$ ipython --no-banner

In [1]: import numpy as np

In [2]: from numpy import linalg as LA

In [3]: np.set_printoptions(suppress=True, linewidth=100)

In [4]: rd = lambda a: np.round(a, 2) + 0

In [5]: F = np.load("a.npy")

In [6]: F
Out[6]: 
array([[-1,  2,  0,  0,  0,  0],
       [-1, -1,  0,  0,  0,  0],
       [-1,  2,  0,  0,  0,  0],
       [ 0,  0, -1,  2,  0,  0],
       [ 0,  0, -1, -1,  0,  0],
       [ 0,  0, -1,  2,  0,  0],
       [ 0,  0,  0,  0, -1,  2],
       [ 0,  0,  0,  0, -1, -1],
       [ 0,  0,  0,  0, -1,  2]])

In [7]: # rows 0 and 2 are equal

In [8]: U, sv, Vh = LA.svd(F, full_matrices=False)

In [9]: print((sv > 1e-8).sum())
6

In [10]: rd(U.T @ F @ Vh.T)
Out[10]: 
array([[3.2 , 0.  , 0.  , 0.  , 0.  , 0.  ],
       [0.  , 3.2 , 0.  , 0.  , 0.  , 0.  ],
       [0.  , 0.  , 3.2 , 0.  , 0.  , 0.  ],
       [0.  , 0.  , 0.  , 1.33, 0.  , 0.  ],
       [0.  , 0.  , 0.  , 0.  , 1.33, 0.  ],
       [0.  , 0.  , 0.  , 0.  , 0.  , 1.33]])

In [11]: print(rd(np.cumsum(sv ** 2) / np.sum(sv ** 2)))
[0.28 0.57 0.85 0.9  0.95 1.  ]

In [12]: np.allclose(U * sv @ Vh, F)
Out[12]: True

In [13]: P = F @ LA.solve(F.T @ F, F.T)

In [14]: P
Out[14]: 
array([[0.5, 0. , 0.5, 0. , 0. , 0. , 0. , 0. , 0. ],
       [0. , 1. , 0. , 0. , 0. , 0. , 0. , 0. , 0. ],
       [0.5, 0. , 0.5, 0. , 0. , 0. , 0. , 0. , 0. ],
       [0. , 0. , 0. , 0.5, 0. , 0.5, 0. , 0. , 0. ],
       [0. , 0. , 0. , 0. , 1. , 0. , 0. , 0. , 0. ],
       [0. , 0. , 0. , 0.5, 0. , 0.5, 0. , 0. , 0. ],
       [0. , 0. , 0. , 0. , 0. , 0. , 0.5, 0. , 0.5],
       [0. , 0. , 0. , 0. , 0. , 0. , 0. , 1. , 0. ],
       [0. , 0. , 0. , 0. , 0. , 0. , 0.5, 0. , 0.5]])

In [15]: np.allclose(P @ P, P)
Out[15]: True

In [16]: LA.matrix_rank(np.eye(9) - P)
Out[16]: np.int64(3)

In [17]: G = F.T @ F

In [18]: np.diag(G)
Out[18]: array([3, 9, 3, 9, 3, 9])

In [19]: print((F @ F.T).shape)
(9, 9)

In [20]: rd(LA.eigvalsh(G)[::-1])
Out[20]: array([10.24, 10.24, 10.24,  1.76,  1.76,  1.76])

In [21]: G
Out[21]: 
array([[ 3, -3,  0,  0,  0,  0],
       [-3,  9,  0,  0,  0,  0],
       [ 0,  0,  3, -3,  0,  0],
       [ 0,  0, -3,  9,  0,  0],
       [ 0,  0,  0,  0,  3, -3],
       [ 0,  0,  0,  0, -3,  9]])
